$ python3 -q
>>> import numpy as np
>>> from numpy import linalg as LA
>>> np.set_printoptions(precision=1, suppress=True, linewidth=100)
>>> tidy = lambda a: np.round(a, 1) + 0
>>> A2 = np.array([[-1, 0, -1, 3], [2, 0, 0, 1], [-3, -2, -2, 1], [-3, -1, -1, 2]])
>>> feats = np.triu(A2, 1)
>>> feats
array([[ 0,  0, -1,  3],
       [ 0,  0,  0,  1],
       [ 0,  0,  0,  1],
       [ 0,  0,  0,  0]])
>>> # columns 0 and 1 are equal
>>> x = np.array([1, 3, -2, -2])
>>> feats @ np.ones(4)
array([2., 1., 1., 0.])
>>> feats @ x
array([-4, -2, -2,  0])
>>> feats * x
array([[ 0,  0,  2, -6],
       [ 0,  0,  0, -2],
       [ 0,  0,  0, -2],
       [ 0,  0,  0,  0]])
>>> left, sigma, Vt = LA.svd(feats)
>>> evecs = Vt[:(sigma > 1e-8).sum()]
>>> rng = np.random.default_rng(998982)
>>> x = feats[1] + 2 * feats[2] + rng.integers(2) * np.eye(4)[0]
>>> x
array([1., 0., 0., 3.])
>>> LA.matrix_rank(np.vstack([feats, x]))
np.int64(3)
>>> tidy(evecs.T @ evecs)
array([[0., 0., 0., 0.],
       [0., 0., 0., 0.],
       [0., 0., 1., 0.],
       [0., 0., 0., 1.]])
>>> tidy(np.diag(evecs.T @ evecs))
array([0., 0., 1., 1.])
>>> tidy(LA.norm(x - evecs.T @ evecs @ x))
np.float64(1.0)
>>> z = rng.permutation(4)
>>> z
array([1, 3, 0, 2])
>>> A2 = feats[z][:, z]
>>> tidy(LA.det(A2)), tidy(LA.det(feats[z]))
(np.float64(0.0), np.float64(0.0))
>>> tidy(np.sort(np.abs(LA.eigvals(A2))))
array([0., 0., 0., 0.])
>>> A2
array([[ 0,  1,  0,  0],
       [ 0,  0,  0,  0],
       [ 0,  3,  0, -1],
       [ 0,  1,  0,  0]])
>>> F = np.array([[-2, -9, 7, 2, 8],
...     [-7, -6, 8, 3, 0],
...     [-3, -8, 5, 4, 8],
...     [-8, 6, 5, 7, 9],
...     [-6, 3, -3, 0, 4]])
>>> F
array([[-2, -9,  7,  2,  8],
       [-7, -6,  8,  3,  0],
       [-3, -8,  5,  4,  8],
       [-8,  6,  5,  7,  9],
       [-6,  3, -3,  0,  4]])
>>> A2 = F[0, 0] * F[1:] - np.outer(F[1:, 0], F[0])
>>> print(A2)
[[  0 -51  33   8  56]
 [  0 -11  11  -2   8]
 [  0 -84  46   2  46]
 [  0 -60  48  12  40]]
>>> F[:, 0] / F[0, 0]
array([1. , 3.5, 1.5, 4. , 3. ])
>>> np.flatnonzero(~A2.round(6).any(axis=1))
array([], dtype=int64)
>>> LA.matrix_rank(A2), LA.matrix_rank(F)
(np.int64(4), np.int64(5))
>>> blk = np.stack([A2, 2 * A2, A2[::-1]])
>>> print(np.einsum("bij,cij->bc", blk, blk))
[[ 26140  52280  17548]
 [ 52280 104560  35096]
 [ 17548  35096  26140]]
>>> LA.matrix_rank(blk.reshape(3, -1))
np.int64(2)
>>> (blk @ A2.T).shape
(3, 4, 4)
>>> tidy(LA.norm(blk, axis=(1, 2)))
array([161.7, 323.4, 161.7])
>>> def softmax(z):
...     e = np.exp(z - z.max(axis=-1, keepdims=True))
...     return e / e.sum(axis=-1, keepdims=True)
... 
>>> print(tidy(softmax(F).sum(axis=1)))
[1. 1. 1. 1. 1.]
>>> tidy(softmax(F[1]))
array([0., 0., 1., 0., 0.])
>>> tidy(softmax(10 * F[1]))
array([0., 0., 1., 0., 0.])
>>> att = F @ F.T / np.sqrt(5)
>>> softmax(att).round(6).argmax(axis=1)
array([0, 1, 0, 3, 3])
>>> print(tidy(softmax(att)[1] @ F))
[-7. -6.  8.  3.  0.]
>>> x = np.array([-2, 8, 5, -3, 9])
>>> LA.norm(F @ x) <= LA.norm(F, 2) * LA.norm(x) + 1e-9
np.True_
>>> np.sign((F @ x).round(6))
array([ 1, -1,  1,  1,  1])
>>> np.einsum("ij,j->i", F, x)
array([ 33,  -3,  27, 149,  57])
>>> print(F * x)
[[  4 -72  35  -6  72]
 [ 14 -48  40  -9   0]
 [  6 -64  25 -12  72]
 [ 16  48  25 -21  81]
 [ 12  24 -15   0  36]]
>>> print(F @ np.ones(5))
[ 6. -2.  6. 19. -2.]
>>> F @ x
array([ 33,  -3,  27, 149,  57])
>>> K = np.minimum.outer(np.arange(1, 6), np.arange(1, 6)) * 4
>>> K
array([[ 4,  4,  4,  4,  4],
       [ 4,  8,  8,  8,  8],
       [ 4,  8, 12, 12, 12],
       [ 4,  8, 12, 16, 16],
       [ 4,  8, 12, 16, 20]])
>>> low = LA.cholesky(K)
>>> np.diag(low) ** 2
array([4., 4., 4., 4., 4.])
>>> print(np.prod(np.diag(low)) ** 2, tidy(LA.det(K)))
1024.0 1024.0
>>> print(tidy(K / np.sqrt(np.outer(np.diag(K), np.diag(K)))))
[[1.  0.7 0.6 0.5 0.4]
 [0.7 1.  0.8 0.7 0.6]
 [0.6 0.8 1.  0.9 0.8]
 [0.5 0.7 0.9 1.  0.9]
 [0.4 0.6 0.8 0.9 1. ]]
>>> E = np.load("dump.npy")
>>> E
array([[-2.6,  0.3,  1.2, -1.7],
       [-0.7, -2. ,  3.3,  0. ],
       [ 1.7, -1.1,  0.9,  1.3]])
>>> [round(float(x), 1) for x in LA.svd(E, compute_uv=False)[:3]]
[4.3, 3.8, 0.2]
>>> np.argsort(-LA.norm(E, axis=0).round(6), kind="stable")[:3]
array([2, 0, 1])
>>> x = np.array([-1, 2, -2, 0])
>>> h = np.maximum(E @ x, 0)
>>> tidy(h)
array([0.8, 0. , 0. ])
>>> tidy(np.tanh(E @ x))
array([ 0.7, -1. , -1. ])
>>> tidy(np.maximum(E @ x, 0) - np.maximum(-E @ x, 0))
array([ 0.8, -9.9, -5.7])
>>> left, sigma, Vt = LA.svd(E)
>>> tidy(sigma)
array([4.3, 3.8, 0.2])
>>> A2 = left[:, :2] @ np.diag(sigma[:2]) @ Vt[:2]
>>> tidy(A2)
array([[-2.6,  0.2,  1.2, -1.7],
       [-0.7, -2. ,  3.3,  0. ],
       [ 1.7, -1.2,  0.8,  1.3]])
>>> tidy(np.abs(E - A2).max())
np.float64(0.1)
>>> print(tidy(LA.norm(E - A2) / LA.norm(E)))
0.0
>>> LA.matrix_rank(A2)
np.int64(2)
>>> A2 = E / LA.norm(E, axis=1, keepdims=True)
>>> G = A2 @ A2.T
>>> tidy(G)
array([[ 1. ,  0.4, -0.7],
       [ 0.4,  1. ,  0.4],
       [-0.7,  0.4,  1. ]])
>>> tidy(LA.norm(A2, axis=1))
array([1., 1., 1.])
>>> A2 = E + rng.integers(-2, 3, (3, 2)) @ rng.integers(-2, 3, (2, 4))
>>> tidy(A2)
array([[-6.6,  5.3, -4.8, -5.7],
       [ 3.3, -5. ,  5.3,  0. ],
       [-0.3,  2.9, -5.1, -3.7]])
>>> LA.matrix_rank(A2 - E, tol=1e-8)
np.int64(2)
>>> tidy(LA.svd(A2 - E, compute_uv=False))
array([13.7,  3.7,  0. ])
>>> print(tidy(A2 - E))
[[-4.  5. -6. -4.]
 [ 4. -3.  2.  0.]
 [-2.  4. -6. -5.]]
>>> M = np.loadtxt("case5.csv", delimiter=",")
>>> print(tidy(M))
[[-24.5  -5.1  -3.8 -21.7]
 [-20.8  -4.2  -4.  -19.9]
 [ -9.5  -1.9  -4.  -12.6]
 [ -4.   -1.5  -3.2  -6.9]
 [ -1.7  -1.2  -2.1  -3.1]
 [ -1.5  -1.2  -2.   -2.9]
 [ -1.4  -1.1  -1.8  -2.6]
 [ -0.4  -0.6  -0.7  -0.8]
 [ -0.2  -0.3  -0.3  -0.3]
 [  1.1   2.1   1.9   0.9]
 [  2.6   5.6   4.1   0.6]
 [  2.7   5.8   4.2   0.5]
 [  6.2  13.1   7.5  -2. ]
 [  7.   14.4   8.   -2.5]
 [ 37.9  63.1  21.1 -26.9]
 [ 49.9  79.8  24.4 -35.6]]
>>> left, sigma, Vt = LA.svd(M)
>>> evecs = Vt[:(sigma > 1e-8).sum()]
>>> x = M[1] + 3 * M[4] + rng.integers(2) * np.eye(4)[1]
>>> print(tidy(x))
[-25.8  -7.8 -10.2 -29.3]
>>> LA.matrix_rank(np.vstack([M, x]))
np.int64(3)
>>> tidy(LA.norm(x - evecs.T @ evecs @ x))
np.float64(0.0)
>>> th = np.radians(60)
>>> R = np.eye(4)
>>> R[1, 1] = R[2, 2] = np.cos(th)
>>> R[1, 2], R[2, 1] = -np.sin(th), np.sin(th)
>>> print(tidy(R))
[[ 1.   0.   0.   0. ]
 [ 0.   0.5 -0.9  0. ]
 [ 0.   0.9  0.5  0. ]
 [ 0.   0.   0.   1. ]]
>>> A2 = M @ R.T
>>> tidy(np.abs(A2 - M).max(axis=0))
array([ 0. , 61.1, 56.9,  0. ])
>>> tidy(LA.det(R)), np.trace(R)
(np.float64(1.0), np.float64(3.0))
>>> np.allclose(M @ M.T, A2 @ A2.T)
True
>>> tidy(softmax(M[12]))
array([0., 1., 0., 0.])
>>> tidy(softmax(10 * M[12]))
array([0., 1., 0., 0.])
>>> att = M @ M.T / np.sqrt(4)
>>> print(tidy(softmax(att)[12] @ M))
[ 49.9  79.8  24.4 -35.6]
>>> LA.cond(M) > 100
np.True_
>>> [round(float(x), 1) for x in LA.svd(M, compute_uv=False)[:3]]
[134.6, 46.7, 10.0]
>>> tidy(LA.norm(M, 2) / LA.norm(M))
np.float64(0.9)
>>> np.argsort(-LA.norm(M, axis=0).round(6), kind="stable")[:3]
array([1, 0, 3])
>>> LA.matrix_rank(M, rtol=0.1)
np.int64(2)
>>> arr = np.load("test2.npy")
>>> arr
array([[ -6.8,   0.6,  18.1,  -9.4],
       [ -6.7,   5.2,  -5.4,   2.4],
       [ -7.8,   1.2,  19.9,  -8.8],
       [ -5. ,  -1.4,  11.8,   3.1],
       [ -6.8,   1.3,  20.1,  -8.3],
       [ -5.6,   7.5,  -6. ,   4. ],
       [ -4.8,  -3.8,  10.6,   2.7],
       [ -4.2,  -2.1,  11.7,   2.7],
       [ -6.1,  -3.8,  13. ,   4.9],
       [ -4.1,  -2.4,  12.5,   3.9],
       [ -6.3,   4.9,  -5. ,   1.3],
       [ -6.8,   7. ,  -4.8,   2.6],
       [ -7.8,   1.4,  18.4,  -9.5],
       [ -5.6,   5.9,  -5.7,   3.1],
       [ -9.5,   0.5,  20.1, -10.3],
       [ -6.1,   4.8,  -4. ,   4.6],
       [ -5.3,  -2. ,  12.6,   1.3],
       [ -6.4,   6. ,  -6.3,   2.5],
       [ -8.1,   6.3,  -6.9,   2.8],
       [ -4.4,  -4.9,  13.1,   3.5],
       [ -8.6,   0.5,  19.3,  -9.8],
       [ -5.6,   3.6,  -5.6,   3.2],
       [ -3. ,  -2. ,  10.8,   4. ]])
>>> A2 = arr + rng.integers(-2, 3, (23, 3)) @ rng.integers(-2, 3, (3, 4))
>>> tidy(A2)
array([[ -8.8,  -2.4,  19.1,  -4.4],
       [ -6.7,   6.2,  -6.4,   5.4],
       [ -7.8,   2.2,  19.9, -10.8],
       [ -1. ,   1.6,   9.8,  -0.9],
       [ -6.8,   4.3,  18.1,  -4.3],
       [ -7.6,   2.5,  -4. ,   8. ],
       [ -0.8,  -3.8,   8.6,   4.7],
       [ -4.2,  -0.1,  10.7,   3.7],
       [ -6.1,  -2.8,  12. ,   7.9],
       [-10.1,   0.6,  13.5,   4.9],
       [ -2.3,   7.9,  -7. ,  -2.7],
       [-12.8,  10. ,  -3.8,   3.6],
       [ -1.8,   1.4,  16.4, -11.5],
       [-11.6,   6.9,  -4.7,   8.1],
       [ -9.5,   2.5,  18.1,  -4.3],
       [ -4.1,   9.8,  -6. ,   0.6],
       [-11.3,   1. ,  13.6,   2.3],
       [ -6.4,   1. ,  -4.3,   2.5],
       [ -2.1,   6.3,  -8.9,   0.8],
       [-10.4,  -5.9,  15.1,   7.5],
       [ -4.6,   3.5,  17.3, -13.8],
       [-13.6,   2.6,  -3.6,  11.2],
       [ -5. ,  -5. ,  12.8,   4. ]])
>>> LA.matrix_rank(A2 - arr, tol=1e-8)
np.int64(3)
>>> X = np.load("a.npy")
>>> X
array([[ 2., -8.,  8.,  0.,  2.],
       [-4., -8., -6., -1.,  1.],
       [ 8., -8.,  4.,  1.,  1.],
       [ 0.,  0.,  0.,  1.,  2.],
       [ 0.,  0.,  0.,  5.,  3.]])
>>> z = rng.permutation(5)
>>> z
array([2, 0, 4, 1, 3])
>>> A2 = X[z][:, z]
>>> A2
array([[ 4.,  8.,  1., -8.,  1.],
       [ 8.,  2.,  2., -8.,  0.],
       [ 0.,  0.,  3.,  0.,  5.],
       [-6., -4.,  1., -8., -1.],
       [ 0.,  0.,  2.,  0.,  1.]])
>>> tidy(LA.det(A2)), tidy(LA.det(X[z]))
(np.float64(-6048.0), np.float64(-6048.0))
>>> np.diag(A2)
array([ 4.,  2.,  3., -8.,  1.])
>>> tidy(np.sort(np.abs(LA.eigvals(A2))))
array([ 1.3,  5.1,  5.3, 11.5, 14.6])
>>> ev, evecs = LA.eig(X)
>>> tidy(ev)
array([ 14.6,  -5.1, -11.5,  -1.3,   5.3])
>>> tidy(np.sort(LA.eigvals(X.T)))
array([-11.5,  -5.1,  -1.3,   5.3,  14.6])
>>> tidy(X @ evecs[:, 0] - ev[0] * evecs[:, 0])
array([0., 0., 0., 0., 0.])
>>> tidy(np.prod(ev))
np.float64(-6048.0)
